% python3 -q
>>> import numpy as np
>>> np.set_printoptions(precision=3, suppress=True, linewidth=200)
>>> sv = 5 * 0.9 ** np.arange(5)
>>> rng = np.random.default_rng(5443)
>>> data = rng.normal(size=(17, 5)) * rng.permutation(sv)
>>> data
array([[ 0.778, -1.181,  1.57 , -7.501, -6.595],
       [-0.031,  4.483, -3.096,  6.89 , -1.796],
       [ 1.448,  0.297, -1.701,  0.312, -0.697],
       [-0.132, -1.338, -0.17 , -0.319,  5.201],
       [ 1.745, -2.805,  0.493, -6.095,  3.938],
       [ 1.002,  6.667, -4.97 ,  0.841, -0.321],
       [ 0.491,  2.431,  3.04 ,  0.148,  2.92 ],
       [ 8.287,  4.872, -9.873,  6.863,  5.705],
       [ 3.837,  3.523, -3.996, -3.434, -6.146],
       [ 4.755, -0.719,  1.567, -3.893,  2.07 ],
       [-2.134, -4.113, -1.184, -5.093, -1.254],
       [-5.113, -5.715,  1.999, -0.428, -2.053],
       [-3.189,  0.686,  3.166,  0.674,  3.376],
       [ 2.64 ,  8.505,  0.037, -0.53 ,  0.2  ],
       [ 7.613,  5.902,  8.734, -3.817,  0.675],
       [ 9.714, -2.467,  2.577,  5.45 ,  0.152],
       [-1.333, -3.169, -2.216,  0.316, -1.658]])
>>> W1 = np.array([[3, 1, 2, 3], [1, 0, 3, 1], [2, 2, 3, 1], [1, 1, 3, 3], [3, 1, 1, 3]])
>>> b = np.array([5, 4, 3, -9])
>>> act = np.maximum(data @ W1 + b, 0)
>>> (act > 0).astype(int)
array([[0, 0, 0, 0],
       [1, 1, 1, 1],
       [1, 1, 1, 0],
       [1, 1, 1, 1],
       [1, 1, 0, 0],
       [1, 0, 1, 0],
       [1, 1, 1, 1],
       [1, 1, 1, 1],
       [0, 0, 0, 0],
       [1, 1, 1, 1],
       [0, 0, 0, 0],
       [0, 1, 0, 0],
       [1, 1, 1, 0],
       [1, 1, 1, 1],
       [1, 1, 1, 1],
       [1, 1, 1, 1],
       [0, 0, 0, 0]])
>>> C = np.array([[-1, 1, -2], [0, 2, -1], [2, -1, -2], [2, 2, 1]])
>>> W1 @ C
array([[  7,   9,  -8],
       [  7,   0,  -7],
       [  6,   5, -11],
       [ 11,   6,  -6],
       [  5,  10,  -6]])
